>>> import numpy as np
>>> np.set_printoptions(precision=1, suppress=True, linewidth=120, legacy="1.25")
>>> def rnd(a):
...     return np.round(a, 1) + 0
... 
>>> E = np.load("dump.npy")
>>> E
array([[-7,  6,  0,  0,  5,  0,  0,  0,  0,  0],
       [-2,  9,  0,  0,  6,  0,  0,  0,  0,  0],
       [ 0, -4,  0,  0,  0,  0,  0,  0,  0,  0],
       [ 0,  0,  0,  0,  2,  0,  0,  0,  1, -2],
       [ 0,  0,  0,  0,  0,  0,  6,  0,  0,  0]])
>>> x = np.array([-1, 2, 0, -3, 0, 0, 2, 2, -2, 2])
>>> x @ E
Traceback (most recent call last):
  File "<python-input-6>", line 1, in <module>
    x @ E
    ~~^~~
ValueError: matmul: Input operand 1 has a mismatch in its core dimension 0, with gufunc signature (n?,k),(k,m?)->(n?,m?) (size 5 is different from 10)
>>> E @ x
array([19, 20, -8, -6, 12])
>>> (E @ x).argmax()
1
>>> E * x
array([[ 7, 12,  0,  0,  0,  0,  0,  0,  0,  0],
       [ 2, 18,  0,  0,  0,  0,  0,  0,  0,  0],
       [ 0, -8,  0,  0,  0,  0,  0,  0,  0,  0],
       [ 0,  0,  0,  0,  0,  0,  0,  0, -2, -4],
       [ 0,  0,  0,  0,  0,  0, 12,  0,  0,  0]])
>>> theta = np.radians(180)
>>> R = np.eye(10)
>>> R[6, 6] = R[9, 9] = np.cos(theta)
>>> R[6, 9], R[9, 6] = -np.sin(theta), np.sin(theta)
>>> rnd(R)
array([[ 1.,  0.,  0.,  0.,  0.,  0.,  0.,  0.,  0.,  0.],
       [ 0.,  1.,  0.,  0.,  0.,  0.,  0.,  0.,  0.,  0.],
       [ 0.,  0.,  1.,  0.,  0.,  0.,  0.,  0.,  0.,  0.],
       [ 0.,  0.,  0.,  1.,  0.,  0.,  0.,  0.,  0.,  0.],
       [ 0.,  0.,  0.,  0.,  1.,  0.,  0.,  0.,  0.,  0.],
       [ 0.,  0.,  0.,  0.,  0.,  1.,  0.,  0.,  0.,  0.],
       [ 0.,  0.,  0.,  0.,  0.,  0., -1.,  0.,  0.,  0.],
       [ 0.,  0.,  0.,  0.,  0.,  0.,  0.,  1.,  0.,  0.],
       [ 0.,  0.,  0.,  0.,  0.,  0.,  0.,  0.,  1.,  0.],
       [ 0.,  0.,  0.,  0.,  0.,  0.,  0.,  0.,  0., -1.]])
>>> M2 = E @ R.T
>>> np.abs(M2 - E).max(axis=0)
array([ 0.,  0.,  0.,  0.,  0.,  0., 12.,  0.,  0.,  4.])
>>> rnd(M2)
array([[-7.,  6.,  0.,  0.,  5.,  0.,  0.,  0.,  0.,  0.],
       [-2.,  9.,  0.,  0.,  6.,  0.,  0.,  0.,  0.,  0.],
       [ 0., -4.,  0.,  0.,  0.,  0.,  0.,  0.,  0.,  0.],
       [ 0.,  0.,  0.,  0.,  2.,  0.,  0.,  0.,  1.,  2.],
       [ 0.,  0.,  0.,  0.,  0.,  0., -6.,  0.,  0.,  0.]])
>>> np.allclose(E @ E.T, M2 @ M2.T)
True
>>> rnd(np.linalg.svd(E, compute_uv=False)), rnd(np.linalg.svd(M2, compute_uv=False))
(array([15. ,  6. ,  4.6,  3.1,  1.3]), array([15. ,  6. ,  4.6,  3.1,  1.3]))
>>> mat = np.loadtxt("sample13.csv", delimiter=",")
>>> mat
array([[ 1.1,  1.3, -0.2, -0.5, -0.6, -1.2, -1.3],
       [-0.2, -0.2,  0.4,  0.9,  0.3,  0.2,  1.2],
       [-1.5,  0.9, -0.9, -1.8,  0.6,  0.3, -0.6],
       [-0.9, -0.2,  0.3,  0.6, -0.2,  0.1,  1. ],
       [ 0.5,  1.1,  0.5,  1. ,  0.3, -0.6, -0.8],
       [ 1.3,  0.3, -1.4, -2.9, -0.5, -0.2, -0.1],
       [-0.5, -0.4, -0.3, -0.6,  1.4, -1. ,  1.7],
       [ 0.8, -0.2,  0.3,  0.7, -0.2,  0.2,  0.7],
       [ 0.8, -1.3, -2.1, -4.2, -2.1,  1.6, -1.7],
       [-0.1, -0.8,  0. , -0.2,  0.2, -1.6, -0.6],
       [-0.7, -1.3,  1.3,  2.5,  0.7, -0.6, -0.1],
       [-0.4, -0.7, -1.3, -2.7, -0.2,  0.3, -0.2],
       [ 0.2, -1.9,  0.4,  0.8, -1.2, -0.5,  0.1],
       [-1.6, -1.2, -0.9, -1.8, -0.4,  1.8, -0.7],
       [ 0.1, -1. ,  0.4,  0.7, -1.9,  1.2,  1.3],
       [ 0.9,  0.5, -2.1, -4.2, -0.6, -0.5,  0.8],
       [ 1.6,  0.2,  0.5,  0.9,  2.3,  0.8,  0.6],
       [-1.7,  0. , -1. , -1.8,  0. ,  0. ,  1.8],
       [-0.3, -0.9, -0.6, -1.1, -1.1, -0.5,  0. ],
       [-2.2,  0.8,  0.7,  1.2, -3.1,  0.1,  0. ],
       [ 1.9, -1. ,  0.4,  0.7, -0.9, -0.8, -0.6],
       [-1.1,  0.8,  1.7,  3.5,  1.2, -0.1,  0.1],
       [-0.3,  0.1, -0.8, -1.5, -2.7,  1.1, -2.1],
       [ 0.6,  0.1,  1.7,  3.4, -1.7, -0.4,  2.5],
       [-1.6, -0.2,  1.9,  3.8,  0.8,  1. , -1.4],
       [ 0.4, -0.2, -0.4, -0.7, -1.7,  1.5, -0.4],
       [ 0.4,  1.9, -1.2, -2.5, -0.5, -1.9, -1.5],
       [-0.8, -0.5,  1.7,  3.4, -0.9, -0.1, -0.5]])
>>> Q, evecs = np.linalg.qr(mat[:, :3])[0], np.linalg.qr(mat[:, 3:])[0]
>>> sv = np.linalg.svd(Q.T @ evecs, compute_uv=False)
>>> rnd(np.linalg.norm(Q @ Q.T - evecs @ evecs.T, 2))
1.0
>>> rnd(sv)
array([1. , 0.4, 0.1])
>>> (sv > 0.9).sum()
1
>>> M = np.loadtxt("m.csv", delimiter=",")
>>> M
array([[-2.,  1.,  5.],
       [ 0.,  0.,  0.],
       [ 0.,  0.,  0.],
       [-2., -1.,  3.],
       [ 2.,  2., -1.],
       [ 0.,  0.,  0.],
       [ 0.,  1.,  2.],
       [ 0.,  1.,  2.],
       [ 2.,  2., -1.],
       [ 0.,  0.,  0.],
       [ 2.,  2., -1.],
       [ 0.,  0.,  0.],
       [ 2.,  2., -1.],
       [ 0.,  2.,  2.],
       [ 0.,  1.,  2.],
       [ 2.,  4.,  1.],
       [ 2.,  2., -1.],
       [-2., -1.,  3.],
       [ 0.,  0.,  0.],
       [ 0.,  0.,  0.],
       [ 2.,  2., -1.],
       [ 0.,  0.,  0.],
       [ 0.,  2.,  2.],
       [ 2.,  4.,  1.],
       [ 0.,  0.,  0.],
       [ 0.,  0.,  0.]])
>>> # rows 1 and 2 are equal
>>> idx = M[:, 2] > np.median(M[:, 2])
>>> f = M[idx].mean(axis=0) - M[~idx].mean(axis=0)
>>> ((M - M.mean(axis=0)) @ f > 0).astype(int)
array([1, 0, 0, 1, 0, 0, 1, 1, 0, 0, 0, 0, 0, 1, 1, 1, 0, 1, 0, 0, 0, 0, 1, 1, 0, 0])
>>> proj = M @ np.linalg.solve(M.T @ M, M.T)
>>> rnd(np.diag(proj))
array([0.4, 0. , 0. , 0.2, 0.1, 0. , 0.2, 0.2, 0.1, 0. , 0.1, 0. , 0.1, 0.2, 0.2, 0.3, 0.1, 0.2, 0. , 0. , 0.1, 0. ,
       0.2, 0.3, 0. , 0. ])
>>> np.allclose(proj @ proj, proj)
True
>>> gram = np.cov(M, rowvar=False)
>>> np.argsort(-M.std(axis=0).round(6), kind="stable")
array([2, 1, 0])
>>> rnd(np.polyfit(M[:, 1], M[:, 2], 1))
array([-0.2,  0.8])
>>> rnd(gram)
array([[ 1.6,  1.3, -1.5],
       [ 1.3,  1.8, -0.3],
       [-1.5, -0.3,  2.4]])
>>> rnd(M.std(axis=0))
array([1.2, 1.3, 1.5])
>>> arr = np.load("case17.npy")
>>> arr
array([[-1,  1, -1,  1,  2],
       [-1, -2,  2,  1, -1],
       [-2, -1,  1, -2, -1],
       [ 0,  1,  1, -2, -2]])
>>> x = np.array([4, 0, 4, 0, 1])
>>> arr @ np.eye(5)[2]
array([-1.,  2.,  1.,  1.])
>>> (arr @ x).argmax()
1
>>> w1 = np.array([[-2, 5], [2, 4], [3, -1], [4, 5], [3, 3]])
>>> coef = np.array([2, 3])
>>> hid = np.maximum(arr @ w1 + coef, 0)
>>> np.linalg.matrix_rank(hid)
2
>>> rnd((hid > 0).mean(axis=0))
array([0.5, 0.2])
>>> hid
array([[13, 14],
       [ 7,  0],
       [ 0,  0],
       [ 0,  0]])
>>> (hid > 0).astype(int)
array([[1, 1],
       [1, 0],
       [0, 0],
       [0, 0]])
>>> C = np.array([[2, 1, 2], [0, 2, 3]])
>>> w1 @ C
array([[-4,  8, 11],
       [ 4, 10, 16],
       [ 6,  1,  3],
       [ 8, 14, 23],
       [ 6,  9, 15]])
>>> hid @ C
array([[26, 41, 68],
       [14,  7, 14],
       [ 0,  0,  0],
       [ 0,  0,  0]])
>>> Q = hid.astype(float).copy()
>>> for j in range(2):
...     Q[:, j] -= Q[:, :j] @ (Q[:, :j].T @ Q[:, j])
...     Q[:, j] /= np.linalg.norm(Q[:, j])
... 
>>> rnd(Q)
array([[ 0.9,  0.5],
       [ 0.5, -0.9],
       [ 0. ,  0. ],
       [ 0. ,  0. ]])
>>> M2 = arr[0, 0] * arr[1:] - np.outer(arr[1:, 0], arr[0])
>>> M2
array([[ 0,  3, -3,  0,  3],
       [ 0,  3, -3,  4,  5],
       [ 0, -1, -1,  2,  2]])
>>> arr[:, 0] / arr[0, 0]
array([ 1.,  1.,  2., -0.])
>>> np.linalg.matrix_rank(M2), np.linalg.matrix_rank(arr)
(3, 4)
>>> arr @ arr
Traceback (most recent call last):
  File "<python-input-63>", line 1, in <module>
    arr @ arr
    ~~~~^~~~~
ValueError: matmul: Input operand 1 has a mismatch in its core dimension 0, with gufunc signature (n?,k),(k,m?)->(n?,m?) (size 4 is different from 5)
>>> gram = arr.T @ arr
>>> np.allclose(gram, gram.T)
True
>>> (arr @ arr.T).shape
(4, 4)
>>> gram
array([[ 6,  3, -3,  2,  1],
       [ 3,  7, -5, -1,  3],
       [-3, -5,  7, -3, -7],
       [ 2, -1, -3, 10,  7],
       [ 1,  3, -7,  7, 10]])
>>> rnd(np.linalg.svd(arr, compute_uv=False) ** 2)
array([22.8, 10.7,  5.4,  1.1])
>>> feats = np.array([[-0.2, -0.4, -0.3, -1.4, -0.7, -2.4, 0.6, -0.8],
...     [0.2, -0.3, -1.0, 0.3, -1.7, 0.5, -1.2, -1.7],
...     [-0.1, -0.7, 0.1, -0.8, -0.3, 0.6, -0.4, -1.1],
...     [0.2, -0.7, 0.9, -1.1, 0.3, -0.5, -0.7, 0.4],
...     [0.5, -0.4, -1.1, -0.7, 0.9, -0.6, -1.3, 0.7]])
>>> feats
array([[-0.2, -0.4, -0.3, -1.4, -0.7, -2.4,  0.6, -0.8],
       [ 0.2, -0.3, -1. ,  0.3, -1.7,  0.5, -1.2, -1.7],
       [-0.1, -0.7,  0.1, -0.8, -0.3,  0.6, -0.4, -1.1],
       [ 0.2, -0.7,  0.9, -1.1,  0.3, -0.5, -0.7,  0.4],
       [ 0.5, -0.4, -1.1, -0.7,  0.9, -0.6, -1.3,  0.7]])
>>> rng = np.random.default_rng(98746)
>>> M2 = feats + rng.integers(-2, 3, (5, 4)) @ rng.integers(-2, 3, (4, 8))
>>> rnd(M2)
array([[-0.2,  0.6, -7.3, -3.4,  4.3, -1.4,  1.6, -5.8],
       [-0.8, -3.3,  6. ,  2.3, -6.7, -0.5, -2.2,  4.3],
       [ 9.9,  3.3, -3.9,  1.2, -4.3, -1.4,  5.6, -3.1],
       [-3.8, -5.7, 11.9,  0.9, -4.7, -1.5, -3.7,  9.4],
       [ 3.5,  3.6, -7.1, -2.7,  6.9, -0.6,  0.7, -4.3]])
>>> rnd(np.linalg.svd(M2 - feats, compute_uv=False))
array([25.7, 13. ,  2.9,  1.5,  0. ])
>>> np.linalg.matrix_rank(M2 - feats, tol=1e-8)
4
>>> x = np.array([-2, 1, -2, -3, 3, -2, 3, 0])
>>> h1 = np.maximum(M2 @ x, 0)
>>> M2 * (h1 > 1e-9)[:, None]
array([[-0.2,  0.6, -7.3, -3.4,  4.3, -1.4,  1.6, -5.8],
       [-0. , -0. ,  0. ,  0. , -0. , -0. , -0. ,  0. ],
       [ 0. ,  0. , -0. ,  0. , -0. , -0. ,  0. , -0. ],
       [-0. , -0. ,  0. ,  0. , -0. , -0. , -0. ,  0. ],
       [ 3.5,  3.6, -7.1, -2.7,  6.9, -0.6,  0.7, -4.3]])
>>> rnd(np.maximum(M2 @ x, 0) - np.maximum(-M2 @ x, 0))
array([ 46.3, -46.3,  -5.6, -46.8,  42.9])
>>> np.flatnonzero(h1 > 1e-9)
array([0, 4])
>>> A = rng.normal(size=(21, 3)) + 20 * np.array([3, 1, -2])
>>> rnd(A)
array([[ 58.5,  21.4, -40.4],
       [ 61.2,  19.5, -41.8],
       [ 58.7,  20.8, -41.3],
       [ 59.5,  20.8, -38.7],
       [ 59.7,  20.3, -40.6],
       [ 60.1,  20.6, -40.1],
       [ 57.8,  21. , -41.5],
       [ 59.9,  20.2, -39.4],
       [ 59.4,  20.5, -39.8],
       [ 61.3,  16.8, -40.8],
       [ 60.5,  18.6, -40.5],
       [ 59.1,  20.5, -40.3],
       [ 59.9,  20. , -41.2],
       [ 61.2,  18.8, -41.1],
       [ 61.1,  19.7, -39.7],
       [ 58.6,  19.8, -39.8],
       [ 59.9,  18.6, -39.9],
       [ 59.9,  19.1, -40.6],
       [ 60.8,  18.2, -38.5],
       [ 59.7,  20.7, -39.4],
       [ 57.9,  18.8, -40. ]])
>>> dist = np.linalg.norm(A[:, None] - A[None], axis=-1)
>>> rnd(dist[:5, :5])
array([[0. , 3.6, 1.1, 2. , 1.7],
       [3.6, 0. , 2.9, 3.7, 2.1],
       [1.1, 2.9, 0. , 2.7, 1.3],
       [2. , 3.7, 2.7, 0. , 2. ],
       [1.7, 2.1, 1.3, 2. , 0. ]])
>>> rnd(dist[19])
array([1.8, 3.1, 2.2, 0.7, 1.3, 0.9, 2.9, 0.5, 0.6, 4.4, 2.5, 1.1, 1.9, 3. , 1.7, 1.4, 2.1, 2.1, 2.8, 0. , 2.7])
>>> (dist + 1e9 * np.eye(21)).round(6).argmin(axis=1)
array([11, 13,  6, 19, 12,  4,  2, 19, 19, 10, 17,  8,  4, 10,  7, 11, 10, 10, 16,  7, 15])
>>> dist.mean(axis=1).argmax()
9
>>> np.unravel_index(dist.round(6).argmax(), dist.shape)
(6, 9)
>>> dist[19].round(6).argsort(kind="stable")[:4]
array([19,  7,  8,  3])
>>> rnd(np.linalg.norm(A - A.mean(axis=0), axis=1))
array([2.1, 2.1, 1.8, 1.9, 0.6, 1. , 2.6, 1. , 0.9, 3.4, 1.4, 1. , 1. , 1.9, 1.4, 1.2, 1.2, 0.8, 2.6, 1.3, 2.1])
